$ python3 -q
>>> import numpy as np
>>> np.set_printoptions(precision=1, suppress=True, linewidth=160, legacy="1.25")
>>> W0 = np.array([[7.0, 3.0], [3.0, 0.0]])
>>> # symmetric, so the eigenvalues are real
>>> def softmax(z):
...     e = np.exp(z - z.max(axis=-1, keepdims=True))
...     return e / e.sum(axis=-1, keepdims=True)
... 
>>> print(np.round(softmax(W0[1] + -3), 1) + 0)
[1. 0.]
>>> print(np.round(softmax(10 * W0[1]), 1) + 0)
[1. 0.]
>>> S = W0 @ W0.T / np.sqrt(2)
>>> print(softmax(S).round(6).argmax(axis=1))
[0 0]
>>> print(softmax(S)[1] @ W0)
[7. 3.]
>>> x = np.array([-2, 0])
>>> rhs = W0 @ x
>>> print(rhs)
[-14.  -6.]
>>> print(np.round(np.linalg.solve(W0, rhs), 1) + 0)
[-2.  0.]
>>> print(np.linalg.solve(W0.T, W0[1]))
[0. 1.]
>>> print(np.round(np.linalg.solve(W0, -2 * rhs), 1) + 0)
[4. 0.]
>>> print(np.round(np.linalg.solve(W0, W0[:, 0]), 1) + 0)
[1. 0.]
>>> print(np.linalg.solve(W0, rhs + W0[:, 1]))
[-2.  1.]
>>> M2 = W0[0, 0] * W0[1:] - np.outer(W0[1:, 0], W0[0])
>>> print(M2)
[[ 0. -9.]]
>>> print(np.flatnonzero(~M2.round(6).any(axis=1)))
[]
>>> print(W0[:, 0] / W0[0, 0])
[1.  0.4]
>>> O, vecs = np.linalg.qr(W0[:, :1])[0], np.linalg.qr(W0[:, 1:])[0]
>>> sv = np.linalg.svd(O.T @ vecs, compute_uv=False)
>>> print(sv)
[0.9]
>>> print(np.degrees(np.arccos(sv.clip(0, 1))))
[23.2]
>>> print((sv > 0.9).sum())
1
>>> m1 = np.load("out19.npy")
>>> print(m1)
[[0 0 0 1 2]
 [1 2 1 0 2]
 [0 0 0 1 2]
 [0 0 2 0 1]
 [0 2 1 1 0]]
>>> # rank 4
>>> left, sv, Vt = np.linalg.svd(m1)
>>> print(np.argmax(sv[:-1] / (sv[1:] + 1e-6)) + 1)
4
>>> print(sv.round(1) + 0)
[4.4 2.6 1.8 1.3 0. ]
>>> M2 = left[:, :4] @ np.diag(sv[:4]) @ Vt[:4]
>>> print(np.round(np.linalg.norm(m1 - M2) / np.linalg.norm(m1), 1))
0.0
>>> print(round(np.linalg.norm(m1 - M2, 2), 1), np.round(sv[4], 1))
0.0 0.0
>>> print(round(float(np.abs(m1 - M2).max()), 1))
0.0
>>> print(np.linalg.cond(m1) > 100)
True
>>> E = np.loadtxt("block5.csv", delimiter=",")
>>> print(E)
[[2. 2. 1. 3. 0.]
 [1. 3. 2. 2. 3.]
 [1. 3. 1. 0. 2.]
 [1. 3. 1. 1. 3.]
 [1. 2. 0. 0. 1.]]
>>> # looks like rank 4
>>> x = np.array([5, 2, 1, -1, -4])
>>> print((E * x).sum(axis=1))
[12. -1.  4. -1.  5.]
>>> print(E @ (2 * x))
[24. -2.  8. -2. 10.]
>>> print((E @ x).argmax())
0
>>> print(np.sign((E @ x).round(6)))
[ 1. -1.  1. -1.  1.]
>>> print(np.allclose(E[:-1].T @ np.linalg.lstsq(E[:-1].T, E[-1])[0], E[-1]))
True
>>> print(np.round(E @ np.linalg.pinv(E) @ E, 1) + 0)
[[2. 2. 1. 3. 0.]
 [1. 3. 2. 2. 3.]
 [1. 3. 1. 0. 2.]
 [1. 3. 1. 1. 3.]
 [1. 2. 0. 0. 1.]]
>>> print(np.unique(E.round(6), axis=0).shape)
(5, 5)
>>> F = np.load("x.npy")
>>> print(F)
[[ 0  0  0]
 [-9 -3  6]
 [-6 -2  4]]
>>> # rank 1
>>> G = E.T @ E
>>> print(np.round(np.linalg.svd(E, compute_uv=False) ** 2, 1) + 0)
[74.4  9.7  2.6  0.3  0. ]
>>> print(np.round(np.linalg.eigvalsh(G)[::-1], 1) + 0)
[74.4  9.7  2.6  0.3  0. ]
>>> print(np.allclose(G, G.T))
True
>>> print(G)
[[ 8. 15.  6.  9.  9.]
 [15. 35. 14. 15. 26.]
 [ 6. 14.  7.  8. 11.]
 [ 9. 15.  8. 14.  9.]
 [ 9. 26. 11.  9. 23.]]
>>> print(np.linalg.matrix_rank(G))
4
>>> print(np.diag(G))
[ 8. 35.  7. 14. 23.]
>>> print(np.trace(G), (E ** 2).sum())
87.0 87.0
>>> vals, vecs = np.linalg.eigh(G)
>>> print((vals > 1e-8).sum(), (vals < -1e-8).sum())
4 0
>>> print(np.unique(vals.round(6) + 0, return_counts=True)[1])
[1 1 1 1 1]
>>> print(np.round(vals.sum(), 1), np.trace(G))
87.0 87.0
>>> print(np.round(vecs.T @ G @ vecs, 1) + 0)
[[ 0.   0.   0.   0.   0. ]
 [ 0.   0.3  0.   0.   0. ]
 [ 0.   0.   2.6  0.   0. ]
 [ 0.   0.   0.   9.7  0. ]
 [ 0.   0.   0.   0.  74.4]]
>>> print(np.round(vecs.T @ vecs, 1) + 0)
[[1. 0. 0. 0. 0.]
 [0. 1. 0. 0. 0.]
 [0. 0. 1. 0. 0.]
 [0. 0. 0. 1. 0.]
 [0. 0. 0. 0. 1.]]
>>> print(np.linalg.eigvalsh(G + -2 * np.eye(5)))
[-2.  -1.7  0.6  7.7 72.4]
>>> print(np.abs(vecs[:, -1]).round(6).argmax())
1
>>> T = np.stack([m1, 3 * m1, m1[::-1]])
>>> print(T.sum(axis=0))
[[ 0  2  1  5  8]
 [ 4  8  6  0  9]
 [ 0  0  0  5 10]
 [ 1  2  9  0  6]
 [ 0  8  4  5  2]]
>>> print(np.einsum("bij,cij->bc", T, T))
[[ 31  93  15]
 [ 93 279  45]
 [ 15  45  31]]
>>> print(np.allclose(F, F.T))
False
>>> print(F @ F)
[[ 0  0  0]
 [-9 -3  6]
 [-6 -2  4]]
>>> print((F - F.T) / 2)
[[ 0.   4.5  3. ]
 [-4.5  0.   4. ]
 [-3.  -4.   0. ]]
>>> print(np.trace(F))
1
>>> print(np.linalg.matrix_power(F, 3))
[[ 0  0  0]
 [-9 -3  6]
 [-6 -2  4]]
>>> print(np.round(np.sort(np.abs(np.linalg.eigvals(F))), 1) + 0)
[0. 0. 1.]
>>> print(np.allclose(F @ F.T, F.T @ F))
False
>>> X = np.loadtxt("run17.csv", delimiter=",")
>>> print(X)
[[-0.1 -7.2  8.4]
 [ 0.5 -5.8 10.4]
 [ 0.8 -6.3  9.5]
 [ 0.8 -6.2  7.9]
 [ 0.2 -7.3  9.8]
 [ 1.8 -4.8  9.4]
 [-0.4 -6.6  9.3]
 [ 0.5 -6.8  8.7]
 [ 0.9 -3.8  8.1]
 [ 0.4 -5.6  7.9]
 [-0.2 -6.2  8.6]
 [-0.4 -5.3  8.8]
 [-0.1 -6.3  9.6]]
>>> Xs = X - X.mean(axis=0)
>>> left, sv, Vt = np.linalg.svd(Xs, full_matrices=False)
>>> print(Vt[0] * np.sign(Vt[0, np.abs(Vt[0]).argmax()]))
[ 0.4  0.9 -0.3]
>>> print(np.searchsorted(np.cumsum(sv ** 2) / (sv ** 2).sum(), 0.9) + 1)
3
>>> print(sv)
[3.7 2.6 1.7]
>>> print(np.round(Xs.mean(axis=0), 1) + 0)
[0. 0. 0.]
>>> print(np.abs(Vt[-1]))
[0.9 0.4 0.2]
>>> M2 = np.c_[X[:, :1] @ np.array([[3]]), np.array([0, 1, 2, 1, 1, 0, 0, 1, 1, 0, 0, 1, 1])]
>>> print(M2)
[[-0.3  0. ]
 [ 1.5  1. ]
 [ 2.4  2. ]
 [ 2.4  1. ]
 [ 0.6  1. ]
 [ 5.4  0. ]
 [-1.2  0. ]
 [ 1.5  1. ]
 [ 2.7  1. ]
 [ 1.2  0. ]
 [-0.6  0. ]
 [-1.2  1. ]
 [-0.3  1. ]]
>>> print(np.linalg.matrix_rank(M2))
2
>>> T = np.stack([X, 4 * X, X[::-1]])
>>> print(np.linalg.matrix_rank(T.reshape(3, -1)))
2
>>> print(T.shape)
(3, 13, 3)
>>> print(np.linalg.norm(T, axis=(1, 2)))
[ 39.2 156.9  39.2]
>>> rng = np.random.default_rng(127046)
>>> arr = (rng.random((2, 2)) < 0.3) + np.eye(2)
>>> arr /= arr.sum(axis=1, keepdims=True)
>>> print(arr)
[[1.  0. ]
 [0.5 0.5]]
>>> # a transition matrix
>>> print(np.linalg.matrix_rank(arr - arr[0, 0] * np.eye(2)))
1
>>> x = np.array([1, 0])
>>> rhs = arr @ x
>>> beta, lr = np.zeros(2), 1 / np.linalg.norm(arr, 2) ** 2
>>> for i in range(200):
...     beta -= lr * arr.T @ (arr @ beta - rhs)
...     if i % 50 == 0: print(i, round(np.linalg.norm(arr @ beta - rhs), 1))
... 
0 0.1
50 0.0
100 0.0
150 0.0
>>> print(np.round(np.linalg.cond(arr), 1))
2.6
>>> print(beta.round(1) + 0)
[1. 0.]
>>> P = np.triu(np.array([[6, -9], [1, -2]]), 1) + np.eye(2)
>>> M2 = P @ arr @ np.linalg.inv(P)
>>> print(M2)
[[ -3.5 -36. ]
 [  0.5   5. ]]
>>> print(np.poly(M2))
[ 1.  -1.5  0.5]
>>> print(np.linalg.matrix_power(arr, 3))
[[1.  0. ]
 [0.9 0.1]]
>>> print(np.round(np.abs(np.linalg.eigvals(arr)).max(), 1))
1.0
>>> print(np.allclose(arr @ arr.T, arr.T @ arr))
False
>>> np.linalg.determinant(arr)
Traceback (most recent call last):
  File "<python-input-113>", line 1, in <module>
    np.linalg.determinant(arr)
    ^^^^^^^^^^^^^^^^^^^^^
AttributeError: module 'numpy.linalg' has no attribute 'determinant'
